% ipython --no-banner

In [1]: import numpy as np

In [2]: np.set_printoptions(suppress=True, linewidth=200)

In [3]: rd = lambda a: np.round(a, 1) + 0

In [4]: M = np.diag(np.array([2, -2, -3, -1, 1, -1, 1, 1, -1]))

In [5]: print(M)
[[ 2  0  0  0  0  0  0  0  0]
 [ 0 -2  0  0  0  0  0  0  0]
 [ 0  0 -3  0  0  0  0  0  0]
 [ 0  0  0 -1  0  0  0  0  0]
 [ 0  0  0  0  1  0  0  0  0]
 [ 0  0  0  0  0 -1  0  0  0]
 [ 0  0  0  0  0  0  1  0  0]
 [ 0  0  0  0  0  0  0  1  0]
 [ 0  0  0  0  0  0  0  0 -1]]

In [6]: rng = np.random.default_rng(3590)

In [7]: M2 = M + rng.integers(-2, 3, (9, 3)) @ rng.integers(-2, 3, (3, 9))

In [8]: print(M2)
[[-6 -6  4  6  2  0  0  0 -8]
 [-6 -8  0  6  6 -4  6  1 -6]
 [-8 -7 -1  7  5 -2  4  2 -8]
 [ 0  0  0 -1  0  1  0  2  0]
 [ 2  3  2 -3 -4  5 -6  1  2]
 [-4 -2  4  2 -2  5 -4  6 -4]
 [ 0  1  2 -1 -3  2 -3 -2  0]
 [-2  0  4  0 -4  6 -6  4 -2]
 [ 4  2 -4 -2  2 -5  4 -4  3]]

In [9]: print(rd(np.linalg.svd(M2 - M, compute_uv=False)))
[28.1 21.4  5.9  0.   0.   0.   0.   0.   0. ]

In [10]: print(M2 - M)
[[-8 -6  4  6  2  0  0  0 -8]
 [-6 -6  0  6  6 -4  6  1 -6]
 [-8 -7  2  7  5 -2  4  2 -8]
 [ 0  0  0  0  0  1  0  2  0]
 [ 2  3  2 -3 -5  5 -6  1  2]
 [-4 -2  4  2 -2  6 -4  6 -4]
 [ 0  1  2 -1 -3  2 -4 -2  0]
 [-2  0  4  0 -4  6 -6  3 -2]
 [ 4  2 -4 -2  2 -5  4 -4  4]]

In [11]: x = np.array([1, 3, 5, 7, 0, 6, 3, 0, 8])

In [12]: h1 = np.maximum(M @ x, 0)

In [13]: print(M * (h1 > 1e-9)[:, None])
[[2 0 0 0 0 0 0 0 0]
 [0 0 0 0 0 0 0 0 0]
 [0 0 0 0 0 0 0 0 0]
 [0 0 0 0 0 0 0 0 0]
 [0 0 0 0 0 0 0 0 0]
 [0 0 0 0 0 0 0 0 0]
 [0 0 0 0 0 0 1 0 0]
 [0 0 0 0 0 0 0 0 0]
 [0 0 0 0 0 0 0 0 0]]

In [14]: print(np.flatnonzero(h1 > 1e-9))
[0 6]

In [15]: x = np.array([-3, 4, 5, -1, -4, 5, 5, -2, -4])

In [16]: target = M @ x

In [17]: c, lr = np.zeros(9), 1 / np.linalg.norm(M, 2) ** 2

In [18]: for i in range(8):
    ...:     c -= lr * M.T @ (M @ c - target)
    ...:     if i % 2 == 0: print(i, round(np.linalg.norm(M @ c - target), 1))
    ...: 
0 10.0
2 6.8
4 5.2
6 4.1

In [19]: print(rd(np.linalg.cond(M)))
3.0

In [20]: print(rd(c))
[-3.   4.   5.  -0.6 -2.4  3.1  3.1 -1.2 -2.4]

In [21]: A = np.load("out16.npy")

In [22]: print(A)
[[ -0.5  -0.1   0.8]
 [ -0.4   3.   -0.4]
 [  0.   -3.1  -0.1]
 [  1.6 -23.9   0.3]
 [  0.7   6.6  -0.7]
 [ -3.9  -7.7   0.6]
 [ -4.7 -16.7   0.1]
 [  0.4   2.3  -0.9]
 [ -4.1 -10.1  -0.5]
 [ -1.   -4.6   0.1]
 [  0.3 -13.4   0.4]
 [ -1.3  -4.8   0.3]
 [  0.7   3.2   0.2]
 [  1.3  -3.6  -0.2]
 [ -1.   -9.9   0.3]
 [  0.5  -2.    0.1]
 [  2.    6.   -0.5]
 [  1.6   1.1  -0.5]
 [  2.   -6.1   0.2]
 [  0.3 -16.6   0. ]
 [  0.6  -7.9  -0.4]
 [ -1.2 -18.4  -0.4]
 [  2.2   0.1  -0.6]
 [ -2.4  -7.2   0.1]
 [  0.8 -12.1   0. ]
 [  0.7  -8.4  -0.3]
 [  0.1  -3.6  -0.4]
 [ -1.1   3.1  -0.1]
 [ -2.    7.6  -0.3]
 [ -3.8  -2.6   0.3]
 [  2.   -2.8   0.5]]

In [23]: idx = A[:, 0] > np.median(A[:, 0])

In [24]: u = A[idx].mean(axis=0) - A[~idx].mean(axis=0)

In [25]: print(((A - A.mean(axis=0)) @ u > 0).astype(int))
[1 1 1 0 1 0 0 1 0 0 0 0 1 1 0 1 1 1 1 0 0 0 1 0 0 0 1 1 1 0 1]

In [26]: theta = np.deg2rad(72)

In [27]: E = np.eye(9)

In [28]: E[np.ix_([6, 0], [6, 0])] = [[np.cos(theta), -np.sin(theta)], [np.sin(theta), np.cos(theta)]]

In [29]: print(rd(E))
[[ 0.3  0.   0.   0.   0.   0.   1.   0.   0. ]
 [ 0.   1.   0.   0.   0.   0.   0.   0.   0. ]
 [ 0.   0.   1.   0.   0.   0.   0.   0.   0. ]
 [ 0.   0.   0.   1.   0.   0.   0.   0.   0. ]
 [ 0.   0.   0.   0.   1.   0.   0.   0.   0. ]
 [ 0.   0.   0.   0.   0.   1.   0.   0.   0. ]
 [-1.   0.   0.   0.   0.   0.   0.3  0.   0. ]
 [ 0.   0.   0.   0.   0.   0.   0.   1.   0. ]
 [ 0.   0.   0.   0.   0.   0.   0.   0.   1. ]]

In [30]: theta = np.radians(90)

In [31]: R = np.eye(9)

In [32]: R[3, 3] = R[0, 0] = np.cos(theta)

In [33]: R[3, 0], R[0, 3] = -np.sin(theta), np.sin(theta)

In [34]: print(rd(R))
[[ 0.  0.  0.  1.  0.  0.  0.  0.  0.]
 [ 0.  1.  0.  0.  0.  0.  0.  0.  0.]
 [ 0.  0.  1.  0.  0.  0.  0.  0.  0.]
 [-1.  0.  0.  0.  0.  0.  0.  0.  0.]
 [ 0.  0.  0.  0.  1.  0.  0.  0.  0.]
 [ 0.  0.  0.  0.  0.  1.  0.  0.  0.]
 [ 0.  0.  0.  0.  0.  0.  1.  0.  0.]
 [ 0.  0.  0.  0.  0.  0.  0.  1.  0.]
 [ 0.  0.  0.  0.  0.  0.  0.  0.  1.]]

In [35]: M2 = E @ R.T

In [36]: print(rd(np.linalg.svd(E, compute_uv=False)), rd(np.linalg.svd(M2, compute_uv=False)))
[1. 1. 1. 1. 1. 1. 1. 1. 1.] [1. 1. 1. 1. 1. 1. 1. 1. 1.]

In [37]: print(rd(M2))
[[ 0.   0.   0.  -0.3  0.   0.   1.   0.   0. ]
 [ 0.   1.   0.   0.   0.   0.   0.   0.   0. ]
 [ 0.   0.   1.   0.   0.   0.   0.   0.   0. ]
 [ 1.   0.   0.   0.   0.   0.   0.   0.   0. ]
 [ 0.   0.   0.   0.   1.   0.   0.   0.   0. ]
 [ 0.   0.   0.   0.   0.   1.   0.   0.   0. ]
 [ 0.   0.   0.   1.   0.   0.   0.3  0.   0. ]
 [ 0.   0.   0.   0.   0.   0.   0.   1.   0. ]
 [ 0.   0.   0.   0.   0.   0.   0.   0.   1. ]]

In [38]: x = np.array([-2, 3, 1, -2, 0, 3, -1, -1, -1])

In [39]: target = E @ x

In [40]: print(rd(target))
[-1.6  3.   1.  -2.   0.   3.   1.6 -1.  -1. ]

In [41]: print(rd(np.linalg.solve(E, E[:, 4])))
[0. 0. 0. 0. 1. 0. 0. 0. 0.]

In [42]: print(rd(np.linalg.solve(E.T, E[2])))
[0. 0. 1. 0. 0. 0. 0. 0. 0.]

In [43]: print(rd(np.linalg.solve(E, target + E[:, 1])))
[-2.  4.  1. -2.  0.  3. -1. -1. -1.]

In [44]: W1 = np.array([[4, 0, 6, 2, 6, -9],
    ...:     [-5, -5, -8, 6, 2, -7],
    ...:     [7, 7, 0, -7, 9, -4],
    ...:     [4, 6, -5, -7, 5, 2],
    ...:     [-4, -1, -8, -2, 9, -6],
    ...:     [-1, -2, -1, 4, -7, -9],
    ...:     [-1, 3, 0, -7, -1, -1],
    ...:     [-6, -1, -1, -3, -7, 4],
    ...:     [7, -5, 4, 7, -2, -4]])

In [45]: c = np.array([-4, -4, -5, 9, -2, 3])

In [46]: act = np.maximum(E @ W1 + c, 0)

In [47]: print(rd((act > 0).mean(axis=0)))
[0.2 0.2 0.  1.  0.3 0.3]

In [48]: print(rd(act))
[[ 0.   0.   0.   3.   0.   0. ]
 [ 0.   0.   0.  15.   0.   0. ]
 [ 3.   3.   0.   2.   7.   0. ]
 [ 0.   2.   0.   2.   3.   5. ]
 [ 0.   0.   0.   7.   7.   0. ]
 [ 0.   0.   0.  13.   0.   0. ]
 [ 0.   0.   0.   4.9  0.  11.3]
 [ 0.   0.   0.   6.   0.   7. ]
 [ 3.   0.   0.  16.   0.   0. ]]

In [49]: basis = np.array([[2, 0], [2, 2], [2, 1], [0, 0], [1, 1], [-2, -2]])

In [50]: print(rd(act @ basis))
[[  0.    0. ]
 [  0.    0. ]
 [ 19.   13. ]
 [ -3.   -3. ]
 [  7.    7. ]
 [  0.    0. ]
 [-22.5 -22.5]
 [-14.  -14. ]
 [  6.    0. ]]

In [51]: print((act @ basis).round(6).argmax(axis=1))
[0 0 0 0 0 0 0 0 0]

In [52]: x = np.array([3, 1, 0, 3, 0, 2, 1, 0, 1])

In [53]: print((E @ x).argmax())
3

In [54]: print(rd((E * x).sum(axis=1)))
[ 1.9  1.   0.   3.   0.   2.  -2.5  0.   1. ]

In [55]: print(rd(np.einsum("ij,j->i", E, x)))
[ 1.9  1.   0.   3.   0.   2.  -2.5  0.   1. ]

In [56]: print(np.linalg.norm(E @ x) <= np.linalg.norm(E, 2) * np.linalg.norm(x) + 1e-9)
True

In [57]: print(rd(E @ (2 * x)))
[ 3.8  2.   0.   6.   0.   4.  -5.1  0.   2. ]

In [58]: K = np.loadtxt("case12.csv", delimiter=",")

In [59]: print(K)
[[4. 1. 0. 0.]
 [0. 4. 1. 0.]
 [0. 0. 4. 1.]
 [0. 0. 0. 4.]]

In [60]: w, V = np.linalg.eig(K)

In [61]: print(np.prod(w))
256.0

In [62]: print(rd(np.sort(np.linalg.eigvals(K @ K))))
[16. 16. 16. 16.]

In [63]: print(w)
[4. 4. 4. 4.]

In [64]: print(rd(np.sort(np.linalg.eigvals(K.T))))
[4. 4. 4. 4.]

In [65]: print(rd(np.sort(np.linalg.eigvals(np.linalg.inv(K)))))
[0.2 0.2 0.2 0.2]

In [66]: M2 = K + rng.integers(-2, 3, (4, 3)) @ rng.integers(-2, 3, (3, 4))

In [67]: print(M2)
[[ 5.  5. -2. -2.]
 [ 0.  4.  1. -6.]
 [ 2.  4.  2.  1.]
 [ 4.  0.  0.  6.]]

In [68]: print(M2 - K)
[[ 1.  4. -2. -2.]
 [ 0.  0.  0. -6.]
 [ 2.  4. -2.  0.]
 [ 4.  0.  0.  2.]]

In [69]: print(np.abs(M2 - K).sum(axis=1))
[9. 6. 8. 6.]

In [70]: print(rd(np.linalg.svd(M2 - K, compute_uv=False)))
[7.2 6.5 3.4 0. ]

In [71]: print(np.prod(np.diag(K)), rd(np.linalg.det(K)))
256.0 256.0

In [72]: print(rd(np.sort(np.linalg.eigvals(K))))
[4. 4. 4. 4.]

In [73]: print(np.linalg.matrix_rank(K - K[0, 0] * np.eye(4)))
3

In [74]: print(rd(np.linalg.matrix_power(K - np.diag(np.diag(K)), 4)))
[[0. 0. 0. 0.]
 [0. 0. 0. 0.]
 [0. 0. 0. 0.]
 [0. 0. 0. 0.]]

In [75]: W0 = np.load("m.npy")

In [76]: print(W0)
[[6. 0. 0. 5. 5. 0. 5. 5. 0. 5.]
 [0. 6. 5. 0. 0. 5. 0. 0. 5. 0.]
 [0. 5. 6. 0. 0. 5. 0. 0. 5. 0.]
 [5. 0. 0. 6. 5. 0. 5. 5. 0. 5.]
 [5. 0. 0. 5. 6. 0. 5. 5. 0. 5.]
 [0. 5. 5. 0. 0. 6. 0. 0. 5. 0.]
 [5. 0. 0. 5. 5. 0. 6. 5. 0. 5.]
 [5. 0. 0. 5. 5. 0. 5. 6. 0. 5.]
 [0. 5. 5. 0. 0. 5. 0. 0. 6. 0.]
 [5. 0. 0. 5. 5. 0. 5. 5. 0. 6.]]

In [77]: print((np.linalg.matrix_power((W0 != 0) + (W0.T != 0) + np.eye(10), 10) > 0).astype(int))
[[1 0 0 1 1 0 1 1 0 1]
 [0 1 1 0 0 1 0 0 1 0]
 [0 1 1 0 0 1 0 0 1 0]
 [1 0 0 1 1 0 1 1 0 1]
 [1 0 0 1 1 0 1 1 0 1]
 [0 1 1 0 0 1 0 0 1 0]
 [1 0 0 1 1 0 1 1 0 1]
 [1 0 0 1 1 0 1 1 0 1]
 [0 1 1 0 0 1 0 0 1 0]
 [1 0 0 1 1 0 1 1 0 1]]

In [78]: print(rd(np.linalg.det(W0)))
651.0

In [79]: print((W0 != 0).astype(int))
[[1 0 0 1 1 0 1 1 0 1]
 [0 1 1 0 0 1 0 0 1 0]
 [0 1 1 0 0 1 0 0 1 0]
 [1 0 0 1 1 0 1 1 0 1]
 [1 0 0 1 1 0 1 1 0 1]
 [0 1 1 0 0 1 0 0 1 0]
 [1 0 0 1 1 0 1 1 0 1]
 [1 0 0 1 1 0 1 1 0 1]
 [0 1 1 0 0 1 0 0 1 0]
 [1 0 0 1 1 0 1 1 0 1]]

In [80]: print(np.flatnonzero(np.linalg.matrix_power((W0 != 0) + (W0.T != 0) + np.eye(10), 10)[5]))
[1 2 5 8]

In [81]: w, V = np.linalg.eigh(W0)

In [82]: print(rd(w))
[ 1.  1.  1.  1.  1.  1.  1.  1. 21. 31.]

In [83]: print(rd(V.T @ V))
[[1. 0. 0. 0. 0. 0. 0. 0. 0. 0.]
 [0. 1. 0. 0. 0. 0. 0. 0. 0. 0.]
 [0. 0. 1. 0. 0. 0. 0. 0. 0. 0.]
 [0. 0. 0. 1. 0. 0. 0. 0. 0. 0.]
 [0. 0. 0. 0. 1. 0. 0. 0. 0. 0.]
 [0. 0. 0. 0. 0. 1. 0. 0. 0. 0.]
 [0. 0. 0. 0. 0. 0. 1. 0. 0. 0.]
 [0. 0. 0. 0. 0. 0. 0. 1. 0. 0.]
 [0. 0. 0. 0. 0. 0. 0. 0. 1. 0.]
 [0. 0. 0. 0. 0. 0. 0. 0. 0. 1.]]

In [84]: print(rd(np.linalg.svd(W0, compute_uv=False)))
[31. 21.  1.  1.  1.  1.  1.  1.  1.  1.]

In [85]: print(rd(np.linalg.eigvalsh(W0 @ W0)))
[  1.   1.   1.   1.   1.   1.   1.   1. 441. 961.]

In [86]: print(rd(np.linalg.eigvalsh(W0 + -3 * np.eye(10))))
[-2. -2. -2. -2. -2. -2. -2. -2. 18. 28.]

In [87]: print(rd(V.T @ W0 @ V))
[[ 1.  0.  0.  0.  0.  0.  0.  0.  0.  0.]
 [ 0.  1.  0.  0.  0.  0.  0.  0.  0.  0.]
 [ 0.  0.  1.  0.  0.  0.  0.  0.  0.  0.]
 [ 0.  0.  0.  1.  0.  0.  0.  0.  0.  0.]
 [ 0.  0.  0.  0.  1.  0.  0.  0.  0.  0.]
 [ 0.  0.  0.  0.  0.  1.  0.  0.  0.  0.]
 [ 0.  0.  0.  0.  0.  0.  1.  0.  0.  0.]
 [ 0.  0.  0.  0.  0.  0.  0.  1.  0.  0.]
 [ 0.  0.  0.  0.  0.  0.  0.  0. 21.  0.]
 [ 0.  0.  0.  0.  0.  0.  0.  0.  0. 31.]]

In [88]: print(rd(np.abs(V[:, -1])))
[0.4 0.  0.  0.4 0.4 0.  0.4 0.4 0.  0.4]

In [89]: print(rd(w.sum()), np.trace(W0))
60.0 60.0

In [90]: print(np.abs(V[:, -1]).round(6).argmax())
0

In [91]: print((w > 1e-8).sum(), (w < -1e-8).sum())
10 0

In [92]: x = np.ones(10)

In [93]: for _ in range(4):
    ...:     x = W0 @ x
    ...:     x /= np.linalg.norm(x)
    ...:     print(round(x @ W0 @ x, 1))
    ...: 
28.7
29.8
30.4
30.7

In [94]: print(rd(np.linalg.eigvalsh(W0)[-1]))
31.0
